$ ipython --no-banner

In [1]: import numpy as np

In [2]: from numpy import linalg as LA

In [3]: np.set_printoptions(suppress=True, linewidth=140)

In [4]: feats = np.array([[0, 0, 4, -1], [0, 0, 5, -2], [4, -1, 0, 0], [5, -2, 0, 0]])

In [5]: O = feats.astype(float).copy()

In [6]: for j in range(4):
   ...:     O[:, j] -= O[:, :j] @ (O[:, :j].T @ O[:, j])
   ...:     O[:, j] /= LA.norm(O[:, j])
   ...: 

In [7]: np.round(O.T @ O, 3) + 0
Out[7]: 
array([[1., 0., 0., 0.],
       [0., 1., 0., 0.],
       [0., 0., 1., 0.],
       [0., 0., 0., 1.]])

In [8]: np.round(O.T @ feats, 3) + 0
Out[8]: 
array([[ 6.403, -2.186,  0.   ,  0.   ],
       [ 0.   ,  0.469,  0.   ,  0.   ],
       [ 0.   ,  0.   ,  6.403, -2.186],
       [ 0.   ,  0.   ,  0.   ,  0.469]])

In [9]: O.round(3)
Out[9]: 
array([[ 0.   ,  0.   ,  0.625,  0.781],
       [ 0.   ,  0.   ,  0.781, -0.625],
       [ 0.625,  0.781,  0.   ,  0.   ],
       [ 0.781, -0.625,  0.   ,  0.   ]])

In [10]: np.round(O @ O.T, 3) + 0
Out[10]: 
array([[1., 0., 0., 0.],
       [0., 1., 0., 0.],
       [0., 0., 1., 0.],
       [0., 0., 0., 1.]])

In [11]: np.round(LA.pinv(O), 3) + 0
Out[11]: 
array([[ 0.   ,  0.   ,  0.625,  0.781],
       [ 0.   ,  0.   ,  0.781, -0.625],
       [ 0.625,  0.781,  0.   ,  0.   ],
       [ 0.781, -0.625,  0.   ,  0.   ]])

In [12]: Y = LA.inv(feats)

In [13]: round(LA.det(feats) * LA.det(Y), 3)
Out[13]: np.float64(1.0)

In [14]: (np.abs(Y) > 1e-9).astype(int)
Out[14]: 
array([[0, 0, 1, 1],
       [0, 0, 1, 1],
       [1, 1, 0, 0],
       [1, 1, 0, 0]])

In [15]: round(LA.cond(feats), 3)
Out[15]: np.float64(15.268)

In [16]: round(LA.slogdet(feats)[0], 3)
Out[16]: np.float64(1.0)

In [17]: Uu, s, vt = LA.svd(feats)

In [18]: s.round(3)
Out[18]: array([6.768, 6.768, 0.443, 0.443])

In [19]: np.argmax(s[:-1] / (s[1:] + 1e-6)) + 1
Out[19]: np.int64(2)

In [20]: Y = Uu[:, :2] @ np.diag(s[:2]) @ vt[:2]

In [21]: LA.matrix_rank(feats, rtol=0.05)
Out[21]: np.int64(4)

In [22]: LA.matrix_rank(Y)
Out[22]: np.int64(2)

In [23]: round(LA.norm(feats - Y, 2), 3), round(float(s[2]), 3)
Out[23]: (np.float64(0.443), 0.443)
